$ python -q
>>> import numpy as np
>>> np.set_printoptions(suppress=True, linewidth=100)
>>> J = np.load("a.npy")
>>> J
array([[-3.,  1.,  0.,  0.,  0.,  0.],
       [ 0., -3.,  1.,  0.,  0.,  0.],
       [ 0.,  0., -3.,  1.,  0.,  0.],
       [ 0.,  0.,  0., -3.,  1.,  0.],
       [ 0.,  0.,  0.,  0., -3.,  1.],
       [ 0.,  0.,  0.,  0.,  0., -3.]])
>>> # triangular
>>> np.trace(J)
np.float64(-18.0)
>>> np.linalg.determinant(J)
Traceback (most recent call last):
  File "<python-input-6>", line 1, in <module>
    np.linalg.determinant(J)
    ^^^^^^^^^^^^^^^^^^^^^
AttributeError: module 'numpy.linalg' has no attribute 'determinant'
>>> J.inv()
Traceback (most recent call last):
  File "<python-input-7>", line 1, in <module>
    J.inv()
    ^^^^^
AttributeError: 'numpy.ndarray' object has no attribute 'inv'
>>> np.round(np.abs(np.linalg.eigvals(J)).max(), 2)
np.float64(3.0)
>>> F = np.loadtxt("m.csv", delimiter=",")
>>> F
array([[ 1.,  0.,  0.],
       [ 0.,  4., -3.],
       [ 0., -3.,  5.]])
>>> round(float(np.linalg.det(F)), 2)
11.0
>>> np.flatnonzero(np.linalg.matrix_power((F != 0) + (F.T != 0) + np.eye(3), 3)[0])
array([0])
>>> (np.linalg.matrix_power((F != 0) + (F.T != 0) + np.eye(3), 3) > 0).astype(int)
array([[1, 0, 0],
       [0, 1, 1],
       [0, 1, 1]])
>>> K = np.loadtxt("w.csv", delimiter=",")
>>> K
array([[-2.,  2.],
       [ 2.,  3.]])
>>> ev, evecs = np.linalg.eigh(K)
>>> vec = np.array([1, 6])
>>> np.round(evecs * np.maximum(ev, 0) @ evecs.T, 2)
array([[0.41, 1.16],
       [1.16, 3.3 ]])
>>> np.abs(K).sum(axis=1).max(), round(np.abs(ev).max(), 2)
(np.float64(5.0), np.float64(3.7))
>>> vec @ K @ vec
np.float64(130.0)
>>> round(vec @ K @ vec / (vec @ vec), 2), np.round(ev[0], 2), round(ev[-1], 2)
(np.float64(3.51), np.float64(-2.7), np.float64(3.7))
>>> hat = np.triu(np.array([[-2, -3], [-1, 3]]), 1) + np.eye(2)
>>> M2 = hat @ K @ np.linalg.inv(hat)
>>> np.trace(M2), np.trace(K)
(np.float64(1.0), np.float64(1.0))
>>> np.poly(M2)
array([  1.,  -1., -10.])
>>> hat @ K - K @ hat
array([[ -6., -15.],
       [  0.,   6.]])
>>> np.allclose(K, K.T)
True
>>> round(np.linalg.det(K), 2)
np.float64(-10.0)
>>> (K - K.T) / 2
array([[0., 0.],
       [0., 0.]])
>>> (K + K.T) / 2
array([[-2.,  2.],
       [ 2.,  3.]])
>>> feats = np.load("case18.npy")
>>> feats
array([[ 0.1, -0.6,  0.9],
       [ 0.5, -1.4,  0.1],
       [ 0.4, -0.7,  1.6],
       [-0.1, -1.4,  0. ],
       [ 0.2, -1.4,  0.6]])
>>> t = np.radians(48)
>>> Rm = np.eye(3)
>>> Rm[0, 0] = Rm[1, 1] = np.cos(t)
>>> Rm[0, 1], Rm[1, 0] = -np.sin(t), np.sin(t)
>>> Rm.round(2)
array([[ 0.67, -0.74,  0.  ],
       [ 0.74,  0.67,  0.  ],
       [ 0.  ,  0.  ,  1.  ]])
>>> M2 = feats @ Rm.T
>>> np.allclose(np.linalg.norm(feats, axis=1), np.linalg.norm(M2, axis=1))
True
>>> np.round(np.abs(M2 - feats).max(axis=0), 2)
array([1.07, 0.83, 0.  ])
>>> np.round(np.linalg.det(Rm), 2), round(float(np.trace(Rm)), 2)
(np.float64(1.0), 2.34)
>>> M2.round(2)
array([[ 0.51, -0.33,  0.9 ],
       [ 1.37, -0.57,  0.1 ],
       [ 0.79, -0.17,  1.6 ],
       [ 0.97, -1.01,  0.  ],
       [ 1.17, -0.79,  0.6 ]])
>>> np.allclose(feats @ feats.T, M2 @ M2.T)
True
